$ ipython --no-banner

In [1]: import numpy as np

In [2]: import numpy.linalg as la

In [3]: np.set_printoptions(suppress=True, linewidth=140)

In [4]: arr = np.load("test16.npy")

In [5]: print(arr)
[[ 0.7  0.8 -1.   0.7  0.6 -0.9]
 [ 1.   0.9 -1.   1.  -0.9  0.1]
 [-0.9 -0.3  1.   0.4  0.6 -0.8]
 [-0.8 -1.   1.  -1.  -1.   1. ]
 [ 0.5  0.3  0.6  0.8 -0.4  0.6]
 [-0.9  0.9 -0.1 -1.   1.   0. ]
 [-0.3 -0.1 -0.7 -0.5  0.3 -0.6]
 [ 1.   0.9 -0.5  0.7 -0.3  1. ]
 [ 1.   0.5 -1.   1.  -1.  -0.7]
 [ 0.8  0.8 -0.8  1.   0.2 -0.9]
 [-0.1  0.1  0.6 -0.7  0.2  0.9]
 [ 1.   1.  -1.   1.   0.9 -1. ]
 [-0.9 -1.   1.  -0.8 -0.9  0.4]
 [-0.6  0.6  0.2 -0.1  0.9 -0.7]
 [-1.  -1.   1.  -1.  -0.9  1. ]
 [ 1.   0.8 -1.   0.6 -0.3  0.2]
 [ 0.3  0.5 -0.5  0.   0.6  0. ]
 [ 0.  -0.6  0.7 -0.7 -0.7  0.9]
 [-1.  -1.   0.9 -1.  -0.6 -0.3]
 [ 0.5  0.   0.5  0.5 -0.6  0.7]
 [ 0.6  0.9 -0.7  0.2  0.9  0.2]]

In [6]: Uu, sv, Vh = la.svd(arr, full_matrices=False)

In [7]: print(sv.round(1))
[6.7 3.9 2.5 1.9 1.1 0.6]

In [8]: print((sv > 1e-8).sum())
6

In [9]: print(np.round(Vh @ Vh.T, 1) + 0)
[[1. 0. 0. 0. 0. 0.]
 [0. 1. 0. 0. 0. 0.]
 [0. 0. 1. 0. 0. 0.]
 [0. 0. 0. 1. 0. 0.]
 [0. 0. 0. 0. 1. 0.]
 [0. 0. 0. 0. 0. 1.]]

In [10]: print(round(float(np.sqrt((sv ** 2).sum())), 1), np.round(la.norm(arr), 1))
8.4 8.4

In [11]: gram = np.cov(arr, rowvar=False)

In [12]: print(np.round(la.eigvalsh(gram)[::-1], 1) + 0)
[2.2 0.7 0.3 0.2 0.  0. ]

In [13]: print(np.round(np.polyfit(arr[:, 0], arr[:, 3], 1), 1) + 0)
[0.9 0. ]

In [14]: print(np.median(arr, axis=0))
[ 0.3  0.5 -0.1  0.2 -0.3  0.1]

In [15]: print(np.round(arr.std(axis=0), 1))
[0.8 0.7 0.8 0.8 0.7 0.7]

In [16]: print(np.round(np.corrcoef(arr.T), 1) + 0)
[[ 1.   0.7 -0.8  0.9  0.  -0.2]
 [ 0.7  1.  -0.8  0.7  0.6 -0.4]
 [-0.8 -0.8  1.  -0.7 -0.3  0.5]
 [ 0.9  0.7 -0.7  1.   0.1 -0.4]
 [ 0.   0.6 -0.3  0.1  1.  -0.5]
 [-0.2 -0.4  0.5 -0.4 -0.5  1. ]]

In [17]: print(gram.shape)
(6, 6)

In [18]: print(np.argwhere(np.triu(np.abs(np.corrcoef(arr.T)) > 0.8, 1)))
[[0 3]
 [1 2]]
